>>> import numpy as np
>>> np.set_printoptions(precision=2, suppress=True, linewidth=100, legacy="1.25")
>>> m1 = np.loadtxt("layer18.csv", delimiter=",")
>>> print(m1)
[[-0.1  -2.   -4.09]
 [ 1.    0.    0.03]
 [-1.4   2.4   4.8 ]
 [ 0.7   0.1   0.2 ]
 [ 0.   -0.7  -1.42]
 [ 0.   -3.   -5.99]
 [-0.7   1.    2.04]
 [ 1.3  -0.8  -1.59]
 [-0.7  -1.9  -3.82]
 [ 1.3   0.4   0.77]
 [ 1.5   0.2   0.33]
 [ 0.7  -1.6  -3.18]
 [ 0.8  -1.3  -2.58]]
>>> cen = (m1 - m1.mean(axis=0)) / m1.std(axis=0)
>>> print(cen.std(axis=0))
[1. 1. 1.]
>>> np.argwhere(np.abs(cen) > 2)
array([[2, 0],
       [2, 1],
       [2, 2]])
>>> c = np.linalg.lstsq(np.delete(cen, 2, axis=1), cen[:, 2])[0]
>>> c.round(2) + 0
array([0., 1.])
>>> np.round(1 - np.var(cen[:, 2] - np.delete(cen, 2, axis=1) @ c), 2)
1.0
>>> proj = m1 @ np.linalg.solve(m1.T @ m1, m1.T)
>>> np.round(proj @ m1[:, 1], 2) + 0
array([-2. ,  0. ,  2.4,  0.1, -0.7, -3. ,  1. , -0.8, -1.9,  0.4,  0.2, -1.6, -1.3])
>>> round(float(np.trace(proj)), 2)
3.0
>>> print(np.diag(proj))
[0.55 0.17 0.31 0.05 0.03 0.37 0.12 0.18 0.24 0.22 0.46 0.16 0.14]
>>> J = np.load("dump.npy")
>>> J
array([[ 2., -3.,  0.,  0.],
       [-3.,  2., -3.,  0.],
       [ 0., -3., -1., -3.],
       [ 0.,  0., -3.,  2.]])
>>> B = J / np.sqrt((J ** 2).mean(axis=1, keepdims=True))
>>> np.linalg.matrix_rank(J - J.mean(axis=1, keepdims=True))
3
>>> np.linalg.matrix_rank(B) == np.linalg.matrix_rank(J)
True
>>> vals, evecs = np.linalg.eigh(J)
>>> np.unique(vals.round(6) + 0, return_counts=True)[1]
array([1, 1, 1, 1])
>>> np.round(evecs.T @ evecs, 2) + 0
array([[1., 0., 0., 0.],
       [0., 1., 0., 0.],
       [0., 0., 1., 0.],
       [0., 0., 0., 1.]])
>>> np.linalg.eigvalsh(J @ J)
array([ 0.05, 11.78, 18.37, 36.81])
>>> np.linalg.eigvalsh(J + 3 * np.eye(4))
array([-1.29,  2.79,  6.43,  9.07])
>>> print(np.round(evecs.T @ J @ evecs, 2) + 0)
[[-4.29  0.    0.    0.  ]
 [ 0.   -0.21  0.    0.  ]
 [ 0.    0.    3.43  0.  ]
 [ 0.    0.    0.    6.07]]
>>> round(vals.sum(), 2), np.trace(J)
(5.0, 5.0)
>>> np.linalg.svd(J, compute_uv=False)
array([6.07, 4.29, 3.43, 0.21])
>>> Q = J.astype(float).copy()
>>> for j in range(4):
...     Q[:, j] -= Q[:, :j] @ (Q[:, :j].T @ Q[:, j])
...     Q[:, j] /= np.linalg.norm(Q[:, j])
... 
>>> np.round(Q.T @ Q, 2) + 0
array([[1., 0., 0., 0.],
       [0., 1., 0., 0.],
       [0., 0., 1., 0.],
       [0., 0., 0., 1.]])
>>> Q
array([[ 0.55, -0.35, -0.26,  0.71],
       [-0.83, -0.23, -0.17,  0.47],
       [ 0.  , -0.91,  0.14, -0.39],
       [ 0.  ,  0.  , -0.94, -0.34]])
>>> print(np.round(Q.T @ J, 2) + 0)
[[ 3.61 -3.33  2.5   0.  ]
 [ 0.    3.31  1.61  2.72]
 [ 0.    0.    3.19 -2.31]
 [ 0.    0.    0.    0.5 ]]
>>> round(np.linalg.eigvalsh(J).min(), 2)
-4.29
>>> np.allclose(J @ J.T, J.T @ J)
True
>>> print(J @ J)
[[ 13. -12.   9.   0.]
 [-12.  22.  -3.   9.]
 [  9.  -3.  19.  -3.]
 [  0.   9.  -3.  13.]]
>>> np.round(np.abs(np.linalg.eigvals(J)).max(), 2)
6.07
>>> print(round(np.linalg.det(J), 2))
19.0
>>> print(np.allclose(J, J.T))
True
>>> np.trace(J)
5.0
>>> (J - J.T) / 2
array([[0., 0., 0., 0.],
       [0., 0., 0., 0.],
       [0., 0., 0., 0.],
       [0., 0., 0., 0.]])
>>> data = np.load("test2.npy")
>>> data
array([[ 1.  ,  0.  ,  0.  ,  0.  ,  0.  ,  0.  ,  0.  ],
       [ 0.  , -0.71,  0.  , -0.71,  0.  ,  0.  ,  0.  ],
       [ 0.  ,  0.  ,  1.  ,  0.  ,  0.  ,  0.  ,  0.  ],
       [ 0.  ,  0.71,  0.  , -0.71,  0.  ,  0.  ,  0.  ],
       [ 0.  ,  0.  ,  0.  ,  0.  ,  1.  ,  0.  ,  0.  ],
       [ 0.  ,  0.  ,  0.  ,  0.  ,  0.  ,  1.  ,  0.  ],
       [ 0.  ,  0.  ,  0.  ,  0.  ,  0.  ,  0.  ,  1.  ]])
>>> B = np.linalg.inv(data)
>>> (np.abs(B) > 1e-9).astype(int)
array([[1, 0, 0, 0, 0, 0, 0],
       [0, 1, 0, 1, 0, 0, 0],
       [0, 0, 1, 0, 0, 0, 0],
       [0, 1, 0, 1, 0, 0, 0],
       [0, 0, 0, 0, 1, 0, 0],
       [0, 0, 0, 0, 0, 1, 0],
       [0, 0, 0, 0, 0, 0, 1]])
>>> print(np.round(data @ B, 2) + 0)
[[1. 0. 0. 0. 0. 0. 0.]
 [0. 1. 0. 0. 0. 0. 0.]
 [0. 0. 1. 0. 0. 0. 0.]
 [0. 0. 0. 1. 0. 0. 0.]
 [0. 0. 0. 0. 1. 0. 0.]
 [0. 0. 0. 0. 0. 1. 0.]
 [0. 0. 0. 0. 0. 0. 1.]]
>>> print(np.round(np.linalg.det(data) * np.linalg.det(B), 2))
1.0
>>> np.linalg.det(data) * B
array([[ 1.  ,  0.  ,  0.  ,  0.  ,  0.  ,  0.  ,  0.  ],
       [ 0.  , -0.71,  0.  ,  0.71,  0.  ,  0.  ,  0.  ],
       [ 0.  ,  0.  ,  1.  ,  0.  ,  0.  ,  0.  ,  0.  ],
       [-0.  , -0.71, -0.  , -0.71, -0.  , -0.  , -0.  ],
       [ 0.  ,  0.  ,  0.  ,  0.  ,  1.  ,  0.  ,  0.  ],
       [ 0.  ,  0.  ,  0.  ,  0.  ,  0.  ,  1.  ,  0.  ],
       [ 0.  ,  0.  ,  0.  ,  0.  ,  0.  ,  0.  ,  1.  ]])
>>> round(float(np.linalg.slogdet(data)[0]), 2)
1.0
>>> print(np.linalg.svd(data, compute_uv=False))
[1. 1. 1. 1. 1. 1. 1.]
>>> np.linalg.norm(data, axis=0)
array([1., 1., 1., 1., 1., 1., 1.])
>>> np.round(data @ data.T, 2) + 0
array([[1., 0., 0., 0., 0., 0., 0.],
       [0., 1., 0., 0., 0., 0., 0.],
       [0., 0., 1., 0., 0., 0., 0.],
       [0., 0., 0., 1., 0., 0., 0.],
       [0., 0., 0., 0., 1., 0., 0.],
       [0., 0., 0., 0., 0., 1., 0.],
       [0., 0., 0., 0., 0., 0., 1.]])
>>> E = np.tanh(np.array([[0.5, -1.6, 1.8, 1.0],
...     [-0.2, -1.3, 0.1, 0.1],
...     [-1.4, -2.3, -0.6, 0.9],
...     [1.5, 0.1, 1.1, -1.4],
...     [-0.6, -0.6, -0.2, -0.2],
...     [0.2, -0.8, -0.2, -0.3],
...     [-0.8, -0.6, 0.6, 0.2],
...     [-1.5, 1.6, 2.2, -1.4],
...     [-1.3, 0.3, 0.1, 0.7],
...     [0.1, 0.1, 1.0, -0.1],
...     [-0.9, -0.3, 0.4, 0.3],
...     [-1.0, -1.4, 0.0, 0.1],
...     [-0.2, -1.9, 1.7, -0.2],
...     [0.4, -1.4, -0.7, -0.3],
...     [-0.1, 0.0, -0.1, 0.1],
...     [0.4, 0.8, -1.2, -0.8]]) @ np.array([[-0.7, 0.1, -1.1, -0.5, -0.6],
...     [-0.4, 0.6, 0.8, -1.0, 0.0],
...     [0.9, 1.8, -1.1, 0.9, -0.8],
...     [-0.5, 0.2, 0.0, 0.1, 0.1]]))
>>> print(E.round(2) + 0)
[[ 0.89  0.99 -1.    1.   -0.93]
 [ 0.6  -0.54 -0.73  0.91  0.05]
 [ 0.72 -0.98  0.35  0.99  0.89]
 [ 0.54  0.96 -0.99  0.   -0.96]
 [ 0.52 -0.68  0.38  0.6   0.46]
 [ 0.15 -0.71 -0.56  0.45  0.01]
 [ 0.85  0.59 -0.25  0.92  0.02]
 [ 1.    1.    0.47  0.76 -0.76]
 [ 0.49  0.35  0.92  0.47  0.65]
 [ 0.69  0.95 -0.81  0.63 -0.7 ]
 [ 0.74  0.47  0.3   0.81  0.24]
 [ 0.84 -0.73 -0.02  0.96  0.54]
 [ 0.99  0.95 -1.    1.   -0.85]
 [-0.2  -0.97 -0.66  0.49  0.28]
 [-0.07 -0.17  0.22 -0.03  0.15]
 [-0.86 -0.95  0.91 -0.97  0.56]]
>>> (data != 0).astype(int)
array([[1, 0, 0, 0, 0, 0, 0],
       [0, 1, 0, 1, 0, 0, 0],
       [0, 0, 1, 0, 0, 0, 0],
       [0, 1, 0, 1, 0, 0, 0],
       [0, 0, 0, 0, 1, 0, 0],
       [0, 0, 0, 0, 0, 1, 0],
       [0, 0, 0, 0, 0, 0, 1]])
>>> (np.linalg.matrix_power((data != 0) + (data.T != 0) + np.eye(7), 7) > 0).astype(int)
array([[1, 0, 0, 0, 0, 0, 0],
       [0, 1, 0, 1, 0, 0, 0],
       [0, 0, 1, 0, 0, 0, 0],
       [0, 1, 0, 1, 0, 0, 0],
       [0, 0, 0, 0, 1, 0, 0],
       [0, 0, 0, 0, 0, 1, 0],
       [0, 0, 0, 0, 0, 0, 1]])
>>> np.round(data @ data, 2) + 0
array([[ 1.,  0.,  0.,  0.,  0.,  0.,  0.],
       [ 0.,  0.,  0.,  1.,  0.,  0.,  0.],
       [ 0.,  0.,  1.,  0.,  0.,  0.,  0.],
       [ 0., -1.,  0.,  0.,  0.,  0.,  0.],
       [ 0.,  0.,  0.,  0.,  1.,  0.,  0.],
       [ 0.,  0.,  0.,  0.,  0.,  1.,  0.],
       [ 0.,  0.,  0.,  0.,  0.,  0.,  1.]])
>>> vec = np.array([3, 2, 3, 2, 0, 1, -3])
>>> np.round(np.linalg.norm(vec), 2), round(np.linalg.norm(data @ vec), 2)
(6.0, 6.0)
>>> print(data.T @ (data @ vec))
[ 3.  2.  3.  2.  0.  1. -3.]
>>> np.sort(np.abs(np.degrees(np.angle(np.linalg.eigvals(data)))))
array([  0.,   0.,   0.,   0.,   0., 135., 135.])
>>> 7 - np.linalg.matrix_rank(data - np.eye(7), tol=1e-8)
5
>>> print(np.round(np.linalg.det(data), 2))
1.0
>>> [p for p in range(1, 25) if np.allclose(np.linalg.matrix_power(data, p), np.eye(7))]
[8, 16, 24]
>>> rng = np.random.default_rng(59)
>>> lab = rng.permutation(7)
>>> B = data[:, lab] * rng.choice([-1, 1], 7)
>>> B
array([[-0.  , -0.  , -0.  , -0.  ,  0.  , -1.  ,  0.  ],
       [-0.  , -0.  , -0.  ,  0.71,  0.  , -0.  , -0.71],
       [-0.  , -1.  , -0.  , -0.  ,  0.  , -0.  ,  0.  ],
       [-0.  , -0.  , -0.  ,  0.71,  0.  , -0.  ,  0.71],
       [-1.  , -0.  , -0.  , -0.  ,  0.  , -0.  ,  0.  ],
       [-0.  , -0.  , -0.  , -0.  ,  1.  , -0.  ,  0.  ],
       [-0.  , -0.  , -1.  , -0.  ,  0.  , -0.  ,  0.  ]])
>>> Uu, _, Vh = np.linalg.svd(data.T @ B)
>>> np.round(Uu @ Vh, 2) + 0
array([[ 0.,  0.,  0.,  0.,  0., -1.,  0.],
       [ 0.,  0.,  0.,  0.,  0.,  0.,  1.],
       [ 0., -1.,  0.,  0.,  0.,  0.,  0.],
       [ 0.,  0.,  0., -1.,  0.,  0.,  0.],
       [-1.,  0.,  0.,  0.,  0.,  0.,  0.],
       [ 0.,  0.,  0.,  0.,  1.,  0.,  0.],
       [ 0.,  0., -1.,  0.,  0.,  0.,  0.]])
>>> lab
array([4, 2, 6, 3, 5, 0, 1])
